% python3 -q
>>> import numpy as np
>>> np.set_printoptions(suppress=True, linewidth=160)
>>> J = np.load("m.npy")
>>> J
array([[0, 0, 0, 0, 0, 0, 0, 0, 0, 1, 0],
       [0, 0, 0, 0, 1, 0, 0, 0, 0, 1, 0],
       [0, 0, 0, 0, 0, 1, 0, 0, 0, 0, 0],
       [0, 0, 0, 0, 0, 1, 0, 1, 1, 0, 0],
       [0, 1, 0, 0, 0, 1, 0, 0, 0, 0, 0],
       [0, 0, 1, 1, 1, 0, 0, 0, 0, 1, 0],
       [0, 0, 0, 0, 0, 0, 0, 1, 0, 0, 1],
       [0, 0, 0, 1, 0, 0, 1, 0, 0, 0, 0],
       [0, 0, 0, 1, 0, 0, 0, 0, 0, 0, 0],
       [1, 1, 0, 0, 0, 1, 0, 0, 0, 0, 0],
       [0, 0, 0, 0, 0, 0, 1, 0, 0, 0, 0]])
>>> J - J[0]
array([[ 0,  0,  0,  0,  0,  0,  0,  0,  0,  0,  0],
       [ 0,  0,  0,  0,  1,  0,  0,  0,  0,  0,  0],
       [ 0,  0,  0,  0,  0,  1,  0,  0,  0, -1,  0],
       [ 0,  0,  0,  0,  0,  1,  0,  1,  1, -1,  0],
       [ 0,  1,  0,  0,  0,  1,  0,  0,  0, -1,  0],
       [ 0,  0,  1,  1,  1,  0,  0,  0,  0,  0,  0],
       [ 0,  0,  0,  0,  0,  0,  0,  1,  0, -1,  1],
       [ 0,  0,  0,  1,  0,  0,  1,  0,  0, -1,  0],
       [ 0,  0,  0,  1,  0,  0,  0,  0,  0, -1,  0],
       [ 1,  1,  0,  0,  0,  1,  0,  0,  0, -1,  0],
       [ 0,  0,  0,  0,  0,  0,  1,  0,  0, -1,  0]])
>>> J.shape
(11, 11)
>>> np.unravel_index(np.abs(J).argmax(), J.shape)
(np.int64(0), np.int64(9))
>>> round(np.linalg.norm(J), 3)
np.float64(4.69)
>>> w, vecs = np.linalg.eigh(J)
>>> np.round(vecs.T @ vecs, 3) + 0
array([[1., 0., 0., 0., 0., 0., 0., 0., 0., 0., 0.],
       [0., 1., 0., 0., 0., 0., 0., 0., 0., 0., 0.],
       [0., 0., 1., 0., 0., 0., 0., 0., 0., 0., 0.],
       [0., 0., 0., 1., 0., 0., 0., 0., 0., 0., 0.],
       [0., 0., 0., 0., 1., 0., 0., 0., 0., 0., 0.],
       [0., 0., 0., 0., 0., 1., 0., 0., 0., 0., 0.],
       [0., 0., 0., 0., 0., 0., 1., 0., 0., 0., 0.],
       [0., 0., 0., 0., 0., 0., 0., 1., 0., 0., 0.],
       [0., 0., 0., 0., 0., 0., 0., 0., 1., 0., 0.],
       [0., 0., 0., 0., 0., 0., 0., 0., 0., 1., 0.],
       [0., 0., 0., 0., 0., 0., 0., 0., 0., 0., 1.]])
>>> np.round(np.abs(vecs[:, -1]), 3)
array([0.174, 0.319, 0.227, 0.361, 0.357, 0.558, 0.089, 0.183, 0.147, 0.427, 0.036])
>>> np.round(vecs @ np.diag(w) @ vecs.T, 3) + 0
array([[0., 0., 0., 0., 0., 0., 0., 0., 0., 1., 0.],
       [0., 0., 0., 0., 1., 0., 0., 0., 0., 1., 0.],
       [0., 0., 0., 0., 0., 1., 0., 0., 0., 0., 0.],
       [0., 0., 0., 0., 0., 1., 0., 1., 1., 0., 0.],
       [0., 1., 0., 0., 0., 1., 0., 0., 0., 0., 0.],
       [0., 0., 1., 1., 1., 0., 0., 0., 0., 1., 0.],
       [0., 0., 0., 0., 0., 0., 0., 1., 0., 0., 1.],
       [0., 0., 0., 1., 0., 0., 1., 0., 0., 0., 0.],
       [0., 0., 0., 1., 0., 0., 0., 0., 0., 0., 0.],
       [1., 1., 0., 0., 0., 1., 0., 0., 0., 0., 0.],
       [0., 0., 0., 0., 0., 0., 1., 0., 0., 0., 0.]])
>>> mat = np.loadtxt("dump.csv", delimiter=",")
>>> mat
array([[-3., -2., -1.,  0.,  1.,  2.,  3.,  4.],
       [ 5.,  6.,  7.,  8.,  9., 10., 11., 12.],
       [13., 14., 15., 16., 17., 18., 19., 20.],
       [21., 22., 23., 24., 25., 26., 27., 28.],
       [29., 30., 31., 32., 33., 34., 35., 36.],
       [37., 38., 39., 40., 41., 42., 43., 44.],
       [45., 46., 47., 48., 49., 50., 51., 52.],
       [53., 54., 55., 56., 57., 58., 59., 60.],
       [61., 62., 63., 64., 65., 66., 67., 68.],
       [69., 70., 71., 72., 73., 74., 75., 76.]])
>>> # null space of dimension 6
>>> U, s, Vh = np.linalg.svd(mat)
>>> np.argmax(s[:-1] / (s[1:] + 1e-6)) + 1
np.int64(2)
>>> s.round(3) + 0
array([386.162,  10.907,   0.   ,   0.   ,   0.   ,   0.   ,   0.   ,   0.   ])
>>> A2 = U[:, :2] @ np.diag(s[:2]) @ Vh[:2]
>>> A2.round(3) + 0
array([[-3., -2., -1.,  0.,  1.,  2.,  3.,  4.],
       [ 5.,  6.,  7.,  8.,  9., 10., 11., 12.],
       [13., 14., 15., 16., 17., 18., 19., 20.],
       [21., 22., 23., 24., 25., 26., 27., 28.],
       [29., 30., 31., 32., 33., 34., 35., 36.],
       [37., 38., 39., 40., 41., 42., 43., 44.],
       [45., 46., 47., 48., 49., 50., 51., 52.],
       [53., 54., 55., 56., 57., 58., 59., 60.],
       [61., 62., 63., 64., 65., 66., 67., 68.],
       [69., 70., 71., 72., 73., 74., 75., 76.]])
>>> np.linalg.matrix_rank(mat, rtol=0.05)
np.int64(1)
>>> round(float(np.abs(mat - A2).max()), 3)
0.0
>>> np.round(np.linalg.norm(mat - A2, 2), 3), np.round(s[2], 3)
(np.float64(0.0), np.float64(0.0))
>>> data = np.loadtxt("a.csv", delimiter=",")
>>> data
array([[-3.377,  4.968,  5.064,  9.093],
       [ 5.515, -4.502, 12.719,  0.276],
       [-1.431,  3.305,  7.723,  6.711],
       [-3.109,  5.937,  5.858,  7.249],
       [ 6.086, -5.528, 12.675, -1.879],
       [-1.857,  3.985,  4.898,  7.73 ],
       [ 4.101, -4.658, 13.507,  0.604],
       [ 6.197, -5.763, 12.599, -0.838],
       [ 5.344, -4.794, 11.832, -0.188],
       [-3.09 ,  3.478,  5.76 ,  7.715],
       [-2.28 ,  5.77 ,  4.597,  6.429],
       [ 5.224, -5.423, 13.616,  0.279],
       [-1.84 ,  4.004,  6.214,  8.565],
       [ 5.771, -4.808, 12.202, -0.6  ],
       [-1.934,  3.048,  5.87 ,  8.861],
       [ 5.238, -5.656, 13.676,  0.565],
       [ 3.922, -4.69 , 11.516, -0.176],
       [ 5.457, -5.678, 12.699,  0.263],
       [ 3.698, -5.235, 13.985,  0.338],
       [-2.762,  3.57 ,  6.999,  6.518],
       [ 5.485, -6.279, 11.045,  0.052],
       [-3.623,  3.703,  6.171,  7.168],
       [ 6.66 , -4.208, 13.435, -1.04 ],
       [ 5.195, -4.787, 13.046, -1.074],
       [ 4.691, -5.476, 10.706,  0.743],
       [-2.142,  4.068,  6.49 ,  8.395],
       [-2.085,  4.374,  6.301,  7.484],
       [ 4.116, -4.211, 12.733,  0.175],
       [-4.108,  4.846,  6.942,  8.14 ],
       [-1.235,  4.037,  6.487,  9.559],
       [-2.114,  2.335,  4.092,  7.897],
       [-3.819,  4.275,  6.791,  8.945],
       [-2.067,  5.842,  4.954,  7.065],
       [-3.286,  4.17 ,  5.069,  8.394],
       [ 5.123, -4.923, 12.961, -0.421],
       [ 5.658, -6.321, 13.353, -0.609],
       [-2.423,  3.465,  7.106,  8.921],
       [ 4.608, -6.292, 14.559,  0.068],
       [-1.811,  4.649,  5.905,  6.349]])
>>> hat = data @ np.linalg.solve(data.T @ data, data.T)
>>> np.round(hat @ data[:, 2], 3)
array([ 5.064, 12.719,  7.723,  5.858, 12.675,  4.898, 13.507, 12.599, 11.832,  5.76 ,  4.597, 13.616,  6.214, 12.202,  5.87 , 13.676, 11.516, 12.699, 13.985,
        6.999, 11.045,  6.171, 13.435, 13.046, 10.706,  6.49 ,  6.301, 12.733,  6.942,  6.487,  4.092,  6.791,  4.954,  5.069, 12.961, 13.353,  7.106, 14.559,
        5.905])
>>> round(float(np.trace(hat)), 3)
4.0
>>> np.allclose(hat @ hat, hat)
True
